$ python -q
>>> import numpy as np
>>> from numpy import linalg as LA
>>> np.set_printoptions(precision=3, suppress=True, linewidth=100)
>>> tidy = lambda a: np.round(a, 3) + 0
>>> F = np.array([[1, -1, -1, 1, -1, 1, 1, -1],
...     [1, -1, 1, -1, -1, 1, -1, 1],
...     [1, 1, 1, 1, 1, 1, 1, 1]])
>>> print(F)
[[ 1 -1 -1  1 -1  1  1 -1]
 [ 1 -1  1 -1 -1  1 -1  1]
 [ 1  1  1  1  1  1  1  1]]
>>> A2 = F / LA.norm(F, axis=1, keepdims=True)
>>> cov = A2 @ A2.T
>>> print(tidy(LA.norm(A2, axis=1)))
[1. 1. 1.]
>>> print(tidy(cov[1]))
[0. 1. 0.]
>>> print((cov - 2 * np.eye(3)).round(6).argmax(axis=1))
[1 0 0]
>>> print(np.degrees(np.arccos(np.clip(cov[1, 2], -1, 1))))
90.0
>>> print(np.argwhere(np.triu(np.abs(cov) > 0.95, 1)))
[]
>>> print(tidy(cov))
[[1. 0. 0.]
 [0. 1. 0.]
 [0. 0. 1.]]
>>> th = np.radians(128)
>>> Rm = np.eye(8)
>>> Rm[2, 2] = Rm[6, 6] = np.cos(th)
>>> Rm[2, 6], Rm[6, 2] = -np.sin(th), np.sin(th)
>>> print(tidy(Rm))
[[ 1.     0.     0.     0.     0.     0.     0.     0.   ]
 [ 0.     1.     0.     0.     0.     0.     0.     0.   ]
 [ 0.     0.    -0.616  0.     0.     0.    -0.788  0.   ]
 [ 0.     0.     0.     1.     0.     0.     0.     0.   ]
 [ 0.     0.     0.     0.     1.     0.     0.     0.   ]
 [ 0.     0.     0.     0.     0.     1.     0.     0.   ]
 [ 0.     0.     0.788  0.     0.     0.    -0.616  0.   ]
 [ 0.     0.     0.     0.     0.     0.     0.     1.   ]]
>>> A2 = F @ Rm.T
>>> print(tidy(LA.det(Rm)), tidy(np.trace(Rm)))
1.0 4.769
>>> print(tidy(A2))
[[ 1.    -1.    -0.172  1.    -1.     1.    -1.404 -1.   ]
 [ 1.    -1.     0.172 -1.    -1.     1.     1.404  1.   ]
 [ 1.     1.    -1.404  1.     1.     1.     0.172  1.   ]]
>>> J = np.load("dump.npy")
>>> print(J)
[[-3  0  0  0]
 [ 0  1  0  0]
 [ 0  0 -1  0]
 [ 0  0  0  3]]
>>> x0 = np.array([5, 3, 1, 0])
>>> target = J @ x0
>>> b, lr = np.zeros(4), 1 / LA.norm(J, 2) ** 2
>>> for i in range(12):
...     b -= lr * J.T @ (J @ b - target)
...     if i % 2 == 0: print(i, round(LA.norm(J @ b - target), 3))
... 
0 2.811
2 2.221
4 1.755
6 1.387
8 1.096
10 0.866
>>> print(tidy(b))
[5.    2.27  0.757 0.   ]
>>> print(tidy(LA.cond(J)))
3.0
>>> vals, evecs = LA.eigh(J)
>>> x0 = np.array([-1, 1, -1, 4])
>>> print(x0 @ J @ x0)
45
>>> print(evecs * np.maximum(vals, 0) @ evecs.T)
[[0. 0. 0. 0.]
 [0. 1. 0. 0.]
 [0. 0. 0. 0.]
 [0. 0. 0. 3.]]
>>> print(tidy(LA.eigvalsh(J[1:, 1:])))
[-1.  1.  3.]
>>> vals, evecs = LA.eig(J)
>>> print(tidy(np.sort(LA.eigvals(J @ J))))
[1. 1. 9. 9.]
>>> print(tidy(LA.eigvalsh(J).min()))
-3.0
>>> vals, evecs = LA.eigh(J)
>>> print(tidy(LA.svd(J, compute_uv=False)))
[3. 3. 1. 1.]
>>> print(vals.sum(), np.trace(J))
0.0 0
>>> print(np.abs(evecs[:, -1]).round(6).argmax())
3
>>> print(tidy(LA.eigvalsh(J @ J)))
[1. 1. 9. 9.]
>>> feats = np.loadtxt("x.csv", delimiter=",")
>>> print(feats)
[[0.333 0.667]
 [0.5   0.5  ]]
>>> cov = feats.T @ feats
>>> print(tidy(LA.eigvalsh(cov)[::-1]))
[1.029 0.027]
>>> print(tidy(LA.svd(feats, compute_uv=False) ** 2))
[1.029 0.027]
>>> print(tidy(np.trace(cov)), tidy((feats ** 2).sum()))
1.056 1.056
>>> print(np.allclose(cov, cov.T))
True
>>> print((feats @ feats.T).shape)
(2, 2)
>>> print(feats @ np.ones(2))
[1. 1.]
>>> p = np.eye(2)[0]
>>> for _ in range(7):
...     p = p @ feats
...     print(p.round(3))
... 
[0.333 0.667]
[0.444 0.556]
[0.426 0.574]
[0.429 0.571]
[0.428 0.572]
[0.428 0.572]
[0.428 0.572]
>>> rng = np.random.default_rng(426)
>>> A2 = J + rng.integers(-2, 3, (4, 2)) @ rng.integers(-2, 3, (2, 4))
>>> print(A2)
[[ 1  0 -2 -2]
 [ 0  1  0  0]
 [ 6  0 -4 -3]
 [ 0  0  0  3]]
>>> print(tidy(LA.svd(A2 - J, compute_uv=False)))
[8.832 0.    0.    0.   ]
>>> M = np.load("w.npy")
>>> print(M)
[[-0.326 -2.802  2.683 -5.371]
 [-0.235  2.856 -2.712  5.332]
 [ 0.169 -1.193 -0.437 -3.81 ]]
>>> A2 = M + rng.integers(-2, 3, (3, 1)) @ rng.integers(-2, 3, (1, 4))
>>> print(tidy(A2))
[[-0.326 -2.802  2.683 -5.371]
 [-1.235  0.856 -4.712  5.332]
 [ 1.169  0.807  1.563 -3.81 ]]
>>> print(tidy(A2 - M))
[[ 0.  0.  0.  0.]
 [-1. -2. -2.  0.]
 [ 1.  2.  2.  0.]]
>>> print(tidy(LA.svd(A2 - M, compute_uv=False)))
[4.243 0.    0.   ]
>>> A2 = np.array([[8, 0], [8, 4], [9, 6], [3, 1]])
>>> print(tidy(np.einsum("ik,kj->ji", M, A2)))
[[-16.99   12.556 -23.555]
 [ -0.481   0.484 -11.204]]
>>> print(tidy(np.einsum("ij,ij->i", M, M)))
[44.004 43.997 16.159]
>>> print(np.vstack([M, A2.T]).shape)
(5, 4)
>>> print(tidy(np.einsum("ik,kj->ij", M, A2)))
[[-16.99   -0.481]
 [ 12.556   0.484]
 [-23.555 -11.204]]
>>> print(tidy(A2.T @ M.T))
[[-16.99   12.556 -23.555]
 [ -0.481   0.484 -11.204]]
>>> m1 = np.load("sample14.npy")
>>> print(m1)
[[-61.251  82.34    9.575]
 [-60.023  81.44   11.127]
 [-60.583  80.968  10.122]
 [-60.44   81.161   9.026]
 [-60.371  79.409   9.808]
 [-61.022  79.583   7.802]
 [-61.352  80.431   9.436]
 [-58.469  78.515  10.027]
 [-60.835  79.074  12.47 ]
 [-60.277  80.588   8.094]
 [-59.431  78.703  10.851]]
>>> idx = m1[:, 0] > np.median(m1[:, 0])
>>> u = m1[idx].mean(axis=0) - m1[~idx].mean(axis=0)
>>> print(tidy(u))
[ 1.2   -0.862  0.243]
>>> print(np.argsort(-np.abs(u).round(6), kind="stable"))
[0 1 2]
>>> Ac = (m1 - m1.mean(axis=0)) / m1.std(axis=0)
>>> print(np.argwhere(np.abs(Ac) > 2))
[[7 0]
 [8 2]]
>>> b = LA.lstsq(np.delete(Ac, 1, axis=1), Ac[:, 1])[0]
>>> print(tidy(b))
[-0.511 -0.126]
>>> X = np.loadtxt("test5.csv", delimiter=",")
>>> print(tidy(X))
[[ 0.184 -0.6    2.934]
 [ 2.943  0.578 -0.066]
 [ 0.552 -2.882 -0.624]]
>>> Q = X.astype(float).copy()
>>> for j in range(3):
...     Q[:, j] -= Q[:, :j] @ (Q[:, :j].T @ Q[:, j])
...     Q[:, j] /= LA.norm(Q[:, j])
... 
>>> print(tidy(Q.T @ X))
[[3. 0. 0.]
 [0. 3. 0.]
 [0. 0. 3.]]
>>> print(tidy(Q.T @ Q))
[[1. 0. 0.]
 [0. 1. 0.]
 [0. 0. 1.]]
>>> u = np.array([0, -1, -1])
>>> print(tidy(np.array([np.convolve(row, u, "same") for row in X])))
[[-0.184  0.416 -2.334]
 [-2.943 -3.521 -0.512]
 [-0.552  2.33   3.506]]
>>> print(tidy(np.convolve(X[2], u)))
[ 0.    -0.552  2.33   3.506  0.624]
>>> print(tidy(np.cross(X[2, :3], X[0, :3])))
[-8.829 -1.734  0.199]
>>> E = np.load("block15.npy")
>>> print(tidy(E))
[[0.143 0.429 0.    0.429]
 [0.5   0.167 0.167 0.167]
 [0.5   0.    0.333 0.167]
 [0.    0.25  0.25  0.5  ]]
>>> # rows sum to 1
>>> print(tidy((E - E.T) / 2))
[[ 0.    -0.036 -0.25   0.214]
 [ 0.036  0.     0.083 -0.042]
 [ 0.25  -0.083  0.    -0.042]
 [-0.214  0.042  0.042  0.   ]]
>>> print(tidy(np.abs(LA.eigvals(E)).max()))
1.0
>>> print(tidy((E + E.T) / 2))
[[0.143 0.464 0.25  0.214]
 [0.464 0.167 0.083 0.208]
 [0.25  0.083 0.333 0.208]
 [0.214 0.208 0.208 0.5  ]]
>>> print(tidy(np.sort(np.abs(LA.eigvals(E)))))
[0.109 0.109 0.167 1.   ]
>>> print(tidy(E @ E))
[[0.235 0.24  0.179 0.347]
 [0.238 0.284 0.125 0.353]
 [0.238 0.256 0.153 0.353]
 [0.25  0.167 0.25  0.333]]
>>> print(np.allclose(E, E.T))
False
>>> u = np.array([1, 2, 0, 2])
>>> A2 = E + np.outer(u, np.eye(4)[2])
>>> print(tidy(LA.det(A2) / LA.det(E)), tidy(1 + LA.solve(E, u)[2]))
72.0 72.0
>>> print(tidy(A2))
[[0.143 0.429 1.    0.429]
 [0.5   0.167 2.167 0.167]
 [0.5   0.    0.333 0.167]
 [0.    0.25  2.25  0.5  ]]
>>> print(LA.matrix_rank(A2 - E))
1
>>> K = np.loadtxt("a.csv", delimiter=",")
>>> print(K)
[[40.38  19.567 40.752]
 [41.353 20.199 39.961]
 [41.981 18.894 40.671]
 [41.634 19.204 39.138]
 [39.804 20.29  40.172]
 [39.363 20.302 39.759]
 [39.209 20.833 40.356]
 [39.794 20.57  40.538]
 [40.361 19.728 40.09 ]
 [39.877 19.245 39.22 ]
 [39.243 19.33  38.75 ]
 [42.38  19.747 41.525]
 [38.992 20.872 39.756]
 [39.59  19.339 39.925]
 [38.378 21.074 38.927]
 [38.145 21.139 40.654]
 [40.849 20.94  39.83 ]
 [39.268 21.614 37.41 ]
 [39.742 20.344 40.822]
 [39.61  21.392 38.963]
 [40.211 19.551 40.848]
 [39.747 18.545 41.826]
 [42.547 17.572 39.551]
 [39.626 20.315 40.33 ]
 [38.451 19.505 40.157]]
>>> A2 = np.c_[K[:, :2] @ np.array([[-2, 0], [1, 0]]), np.array([1, 0, 8, -2, 5, 2, -4, -3, -1, -4, 1, -1, 4, 7, 1, 2, 1, 6, -2, -9, -3, -3, -3, 0, 2])]
>>> print(tidy(A2))
[[-61.193   0.      1.   ]
 [-62.507   0.      0.   ]
 [-65.068   0.      8.   ]
 [-64.064   0.     -2.   ]
 [-59.318   0.      5.   ]
 [-58.424   0.      2.   ]
 [-57.585   0.     -4.   ]
 [-59.018   0.     -3.   ]
 [-60.994   0.     -1.   ]
 [-60.509   0.     -4.   ]
 [-59.156   0.      1.   ]
 [-65.013   0.     -1.   ]
 [-57.112   0.      4.   ]
 [-59.841   0.      7.   ]
 [-55.682   0.      1.   ]
 [-55.151   0.      2.   ]
 [-60.758   0.      1.   ]
 [-56.922   0.      6.   ]
 [-59.14    0.     -2.   ]
 [-57.828   0.     -9.   ]
 [-60.871   0.     -3.   ]
 [-60.949   0.     -3.   ]
 [-67.522   0.     -3.   ]
 [-58.937   0.      0.   ]
 [-57.397   0.      2.   ]]
>>> print(LA.matrix_rank(A2))
2
>>> print(LA.matrix_rank(np.c_[K, A2]))
4
>>> print(tidy(LA.norm(A2 - K @ LA.lstsq(K, A2)[0], axis=0)))
[ 0.     0.    19.019]
>>> print(tidy(LA.norm(K[20], 1)), tidy(LA.norm(K[20], np.inf)))
100.61 40.848
>>> print(tidy(LA.norm(K, axis=0)))
[200.192 100.133 200.039]
>>> print(tidy(LA.norm(K, 2)))
300.106
>>> print(LA.norm(K, axis=1).argmax())
11
>>> print(tidy(LA.norm(K, 1)), tidy(LA.norm(K, np.inf)))
1000.535 103.652
>>> print(tidy(LA.norm(K, "nuc")))
310.456
>>> print(np.abs(K).max())
42.547
>>> print(tidy(LA.norm(K)))
300.198
>>> print(tidy(K.sum(axis=0)))
[1000.535  500.111  999.931]
>>> print(tidy(K.mean(axis=0)))
[40.021 20.004 39.997]
>>> print(K.shape)
(25, 3)
>>> print(np.count_nonzero(K))
75
>>> Ac = K - K.mean(axis=0)
>>> left, sig, VT = LA.svd(Ac, full_matrices=False)
>>> print(tidy(VT[0] * np.sign(VT[0, np.abs(VT[0]).argmax()])))
[ 0.771 -0.556  0.311]
>>> print(tidy(np.abs(VT[-1])))
[0.482 0.828 0.286]
>>> print(LA.matrix_rank(Ac))
3
>>> print(np.abs(left[:, 0]).argmax())
22
>>> print(np.abs(VT[0]).argmax())
0
>>> print(tidy(sig))
[6.867 4.39  3.312]
